>>> import numpy as np
>>> from numpy import linalg as LA
>>> np.set_printoptions(precision=2, suppress=True, linewidth=140)
>>> E = np.load("m.npy")
>>> E
array([[ 0,  2,  2,  0,  2,  1],
       [ 0,  1,  2,  2,  1,  2],
       [ 2,  2,  0,  0,  1,  1],
       [ 2,  1,  0,  1,  2,  2],
       [ 2,  0,  0,  0,  2,  2],
       [ 1,  1,  1,  2,  2,  2],
       [ 0,  0, -2, -4,  0, -3]])
>>> Y = np.c_[E[:, :3] @ np.array([[3, -1, 2], [-1, -3, 3], [-1, -2, 3]]), np.array([-2, 2, 0, 1, -2, 0, 1])]
>>> Y
array([[ -4, -10,  12,  -2],
       [ -3,  -7,   9,   2],
       [  4,  -8,  10,   0],
       [  5,  -5,   7,   1],
       [  6,  -2,   4,  -2],
       [  1,  -6,   8,   0],
       [  2,   4,  -6,   1]])
>>> LA.matrix_rank(Y)
np.int64(4)
>>> x0 = np.array([-2, 0, 1, -5, -5, 5])
>>> E @ (2 * x0)
array([ -6,  -6,  -8, -18,  -8, -22,   6])
>>> np.sign((E @ x0).round(6))
array([-1, -1, -1, -1, -1, -1,  1])
>>> E @ np.ones(6)
array([ 7.,  8.,  6.,  8.,  6.,  9., -9.])
>>> x0 @ E
Traceback (most recent call last):
  File "<python-input-12>", line 1, in <module>
    x0 @ E
    ~~~^~~
ValueError: matmul: Input operand 1 has a mismatch in its core dimension 0, with gufunc signature (n?,k),(k,m?)->(n?,m?) (size 7 is different from 6)
>>> E * x0
array([[  0,   0,   2,   0, -10,   5],
       [  0,   0,   2, -10,  -5,  10],
       [ -4,   0,   0,   0,  -5,   5],
       [ -4,   0,   0,  -5, -10,  10],
       [ -4,   0,   0,   0, -10,  10],
       [ -2,   0,   1, -10, -10,  10],
       [  0,   0,  -2,  20,   0, -15]])
>>> np.abs(E).max()
np.int64(4)
>>> LA.matrix_rank(E)
np.int64(6)
>>> LA.rank(E)
Traceback (most recent call last):
  File "<python-input-16>", line 1, in <module>
    LA.rank(E)
    ^^^^^^^
AttributeError: module 'numpy.linalg' has no attribute 'rank'
>>> np.zeros(7, 6)
Traceback (most recent call last):
  File "<python-input-17>", line 1, in <module>
    np.zeros(7, 6)
    ~~~~~~~~^^^^^^
TypeError: Cannot interpret '6' as a data type
>>> np.count_nonzero(E)
np.int64(30)
>>> O, V = LA.qr(E[:, :4])[0], LA.qr(E[:, 4:])[0]
>>> sig = LA.svd(O.T @ V, compute_uv=False)
>>> np.round(LA.norm(O @ O.T - V @ V.T, 2), 2)
np.float64(1.0)
>>> M = np.array([[2, 2, -1, 0], [2, 2, -1, -1], [-2, 4, -2, 2]])
>>> x0 = np.array([3, -4, 4, 0])
>>> (M @ x0).argmax()
np.int64(0)
>>> M @ x0
array([ -6,  -6, -30])
>>> M @ (2 * x0)
array([-12, -12, -60])
>>> M * x0
array([[  6,  -8,  -4,   0],
       [  6,  -8,  -4,   0],
       [ -6, -16,  -8,   0]])
>>> M @ np.eye(4)[0]
array([ 2.,  2., -2.])
>>> x0 @ M
Traceback (most recent call last):
  File "<python-input-29>", line 1, in <module>
    x0 @ M
    ~~~^~~
ValueError: matmul: Input operand 1 has a mismatch in its core dimension 0, with gufunc signature (n?,k),(k,m?)->(n?,m?) (size 3 is different from 4)
>>> np.einsum("ij,j->i", M, x0)
array([ -6,  -6, -30])
>>> U, sig, Vh = LA.svd(M, full_matrices=False)
>>> np.round(U.T @ U, 2) + 0
array([[1., 0., 0.],
       [0., 1., 0.],
       [0., 0., 1.]])
>>> sig / sig[0]
array([1.  , 0.68, 0.11])
>>> (sig > 1e-8).sum()
np.int64(3)
>>> np.cumsum(sig ** 2) / np.sum(sig ** 2)
array([0.68, 0.99, 1.  ])
>>> np.round(Vh @ Vh.T, 2) + 0
array([[1., 0., 0.],
       [0., 1., 0.],
       [0., 0., 1.]])
>>> np.round(np.sqrt((sig ** 2).sum()), 2), round(LA.norm(M), 2)
(np.float64(6.86), np.float64(6.86))
>>> np.allclose(U * sig @ Vh, M)
True
>>> np.round(U.T @ M @ Vh.T, 2) + 0
array([[5.64, 0.  , 0.  ],
       [0.  , 3.85, 0.  ],
       [0.  , 0.  , 0.62]])
>>> U.shape, sig.shape, Vh.shape
((3, 3), (3,), (3, 4))
>>> ang = np.radians(72)
>>> Rm = np.eye(4)
>>> Rm[3, 3] = Rm[2, 2] = np.cos(ang)
>>> Rm[3, 2], Rm[2, 3] = -np.sin(ang), np.sin(ang)
>>> Rm
array([[ 1.  ,  0.  ,  0.  ,  0.  ],
       [ 0.  ,  1.  ,  0.  ,  0.  ],
       [ 0.  ,  0.  ,  0.31,  0.95],
       [ 0.  ,  0.  , -0.95,  0.31]])
>>> Y = M @ Rm.T
>>> np.allclose(LA.norm(M, axis=1), LA.norm(Y, axis=1))
True
>>> LA.svd(M, compute_uv=False), LA.svd(Y, compute_uv=False)
(array([5.64, 3.85, 0.62]), array([5.64, 3.85, 0.62]))
>>> LA.svd(M, compute_uv=False)
array([5.64, 3.85, 0.62])
>>> M.sum(axis=0)
array([ 2,  8, -4,  1])
>>> np.diff(M, axis=0)
array([[ 0,  0,  0, -1],
       [-4,  2, -1,  3]])
>>> M[3]
Traceback (most recent call last):
  File "<python-input-52>", line 1, in <module>
    M[3]
    ~^^^
IndexError: index 3 is out of bounds for axis 0 with size 3
>>> round(LA.norm(M), 2)
np.float64(6.86)
>>> np.abs(M).max()
np.int64(4)
>>> m1 = np.load("case4.npy")
>>> m1
array([[ 0.6, -1.1, -0.5, -0.6, -2.5, -0.9],
       [-3. ,  1.3, -0.1,  0.2,  0.6,  0.5],
       [ 0.9,  0.7,  0.7,  1.6,  1.4, -1.7],
       [ 0.5,  1.3, -1.8,  0.1, -0.3, -2.1],
       [-0.4, -0.8,  1.1,  2.1,  0.4, -0.9],
       [ 0. ,  0.5, -0.6, -2.6,  1.7, -0.7],
       [ 0.6,  0.2, -0.1, -2.1,  2.6,  0.6],
       [-0.6,  1.7,  0. , -0.3,  0.1, -0.1],
       [-0.4, -0.3, -1.2, -1.6,  0.2, -0.6],
       [ 1.2, -0.6,  1.5, -3. , -1.5,  2.1],
       [-0.1,  0.7,  1.3, -0.9,  1.6,  0.1],
       [ 2.2,  0.1, -0.3, -0.6,  0.4, -1.4],
       [-0.4,  0. , -0.3, -0.3,  1.8, -0.2],
       [-0.6,  0.7,  0. ,  1.4, -0.1, -0.5],
       [ 1.7, -0.6,  2.2, -0.4,  0.5,  0.9]])
>>> hat = m1 @ LA.solve(m1.T @ m1, m1.T)
>>> np.trace(hat)
np.float64(6.0)
>>> np.allclose(hat @ hat, hat)
True
>>> np.round(hat @ m1[:, 0], 2) + 0
array([ 0.6, -3. ,  0.9,  0.5, -0.4,  0. ,  0.6, -0.6, -0.4,  1.2, -0.1,  2.2, -0.4, -0.6,  1.7])
>>> LA.matrix_rank(np.eye(15) - hat)
np.int64(9)
>>> G = m1.T @ m1
>>> LA.svd(m1, compute_uv=False) ** 2
array([40.94, 31.93, 23.06, 21.88,  5.82,  2.64])
>>> LA.eigvalsh(G)[::-1]
array([40.94, 31.93, 23.06, 21.88,  5.82,  2.64])
>>> np.allclose(G, G.T)
True
>>> LA.matrix_rank(G)
np.int64(6)
>>> W1 = np.array([[8, 1, 6, -8, 6],
...     [8, -3, -2, -3, -7],
...     [-9, -9, 6, 5, 9],
...     [4, 4, -9, 6, -3],
...     [5, -6, 3, 0, -5],
...     [-2, -9, -5, 7, -7]])
>>> beta = np.array([5, 0, 5, 5, 0])
>>> hid = np.maximum(m1 @ W1 + beta, 0)
>>> (hid > 0).mean(axis=0)
array([0.67, 0.47, 0.8 , 0.53, 0.47])
>>> (hid > 0).astype(int)
array([[0, 1, 1, 0, 1],
       [0, 0, 0, 1, 0],
       [1, 1, 1, 0, 1],
       [1, 1, 1, 0, 0],
       [0, 1, 0, 1, 1],
       [1, 0, 1, 0, 0],
       [1, 0, 1, 0, 0],
       [1, 0, 1, 1, 0],
       [1, 1, 1, 0, 0],
       [0, 0, 1, 1, 1],
       [1, 0, 1, 1, 1],
       [1, 1, 1, 0, 1],
       [1, 0, 1, 1, 0],
       [1, 1, 0, 1, 0],
       [0, 0, 1, 1, 1]])
>>> Z = np.array([[1, 1, 2], [1, 1, 0], [0, 0, 1], [0, 0, 2], [2, 1, 0]])
>>> W1 @ Z
array([[ 21,  15,   6],
       [ -9,  -2,   8],
       [  0,  -9,  -2],
       [  2,   5,  11],
       [-11,  -6,  13],
       [-25, -18,   5]])
